$ python -q
>>> import numpy as np
>>> np.set_printoptions(precision=1, suppress=True, linewidth=120, floatmode="fixed")
>>> mat = np.load("case7.npy")
>>> mat.round(1) + 0
array([[ 0.0,  0.2,  0.0],
       [ 0.2,  0.9, -0.2],
       [ 0.0, -0.2,  0.0]])
>>> U, sig, vt = np.linalg.svd(mat)
>>> np.argmax(sig[:-1] / (sig[1:] + 1e-6)) + 1
np.int64(1)
>>> out = U[:, :1] @ np.diag(sig[:1]) @ vt[:1]
>>> round(float(np.linalg.norm(mat - out, 2)), 1), np.round(sig[1], 1)
(0.0, np.float64(0.0))
>>> out.round(1) + 0
array([[ 0.0,  0.2,  0.0],
       [ 0.2,  0.9, -0.2],
       [ 0.0, -0.2,  0.0]])
>>> U, sig, vt = np.linalg.svd(mat)
>>> evecs = vt[:(sig > 1e-8).sum()]
>>> rng = np.random.default_rng(945297)
>>> vec = mat[2] + 4 * mat[1] + rng.integers(2) * np.eye(3)[1]
>>> vec
array([ 0.7,  3.5, -0.7])
>>> np.linalg.matrix_rank(np.vstack([mat, vec]))
np.int64(1)
>>> np.round(evecs.T @ evecs, 1) + 0
array([[ 0.0,  0.2,  0.0],
       [ 0.2,  0.9, -0.2],
       [ 0.0, -0.2,  0.0]])
>>> round(float(np.linalg.norm(vec - evecs.T @ evecs @ vec)), 1)
0.0
>>> np.round(np.diag(evecs.T @ evecs), 1) + 0
array([0.0, 0.9, 0.0])
>>> np.unique(mat.round(6), axis=0).shape
(3, 3)
>>> np.linalg.lstsq(mat[:-1].T, mat[-1])[2]
np.int32(1)
>>> ev, evecs = np.linalg.eigh(mat)
>>> vec = np.array([-2, 0, -2])
>>> vec @ mat @ vec / (vec @ vec), round(ev[0], 1), round(ev[-1], 1)
(np.float64(0.0), np.float64(-0.0), np.float64(1.0))
>>> np.round(evecs * np.abs(ev) @ evecs.T, 1) + 0
array([[ 0.0,  0.2,  0.0],
       [ 0.2,  0.9, -0.2],
       [ 0.0, -0.2,  0.0]])
>>> (np.sign(evecs[:, -1].round(6)) == np.sign(evecs[0, -1].round(6))).astype(int)
array([1, 1, 0])
>>> round(np.abs(mat).sum(axis=1).max(), 1), round(np.abs(ev).max(), 1)
(np.float64(1.3), np.float64(1.0))
>>> vec @ mat @ vec
np.float64(0.0)
>>> np.round(np.linalg.eigvalsh(mat[1:, 1:]), 1) + 0
array([0.0, 1.0])
>>> J = np.array([[0.4, 1.1, 0.7],
...     [-0.3, 1.4, 1.0],
...     [1.1, -0.1, 0.5],
...     [0.2, 0.7, -0.3]])
>>> J
array([[ 0.4,  1.1,  0.7],
       [-0.3,  1.4,  1.0],
       [ 1.1, -0.1,  0.5],
       [ 0.2,  0.7, -0.3]])
>>> out = np.c_[J[:, :2] @ np.array([[0, -4], [5, 5]]), np.array([1, -1, 0, 2])]
>>> out
array([[ 5.5,  3.9,  1.0],
       [ 7.0,  8.2, -1.0],
       [-0.5, -4.9,  0.0],
       [ 3.5,  2.7,  2.0]])
>>> np.linalg.norm(np.linalg.qr(J)[0].T @ out, axis=0) ** 2 / ((out ** 2).sum(axis=0) + 1e-12)
array([1.0, 1.0, 0.9])
>>> np.round(np.linalg.lstsq(J, out[:, 0])[0], 1) + 0
array([0.0, 5.0, 0.0])
>>> np.round(np.linalg.norm(out - J @ np.linalg.lstsq(J, out)[0], axis=0), 1) + 0
array([0.0, 0.0, 0.6])
>>> vec = np.array([0, 0, 2])
>>> rhs = out @ vec
>>> c, lr = np.zeros(3), 1 / np.linalg.norm(out, 2) ** 2
>>> for i in range(12):
...     c -= lr * out.T @ (out @ c - rhs)
...     if i % 2 == 0: print(i, round(np.linalg.norm(out @ c - rhs), 1))
... 
0 4.7
2 4.3
4 4.0
6 3.7
8 3.5
10 3.3
>>> c
array([ 0.2, -0.1,  0.6])
>>> round(np.linalg.cond(out), 1)
np.float64(6.7)
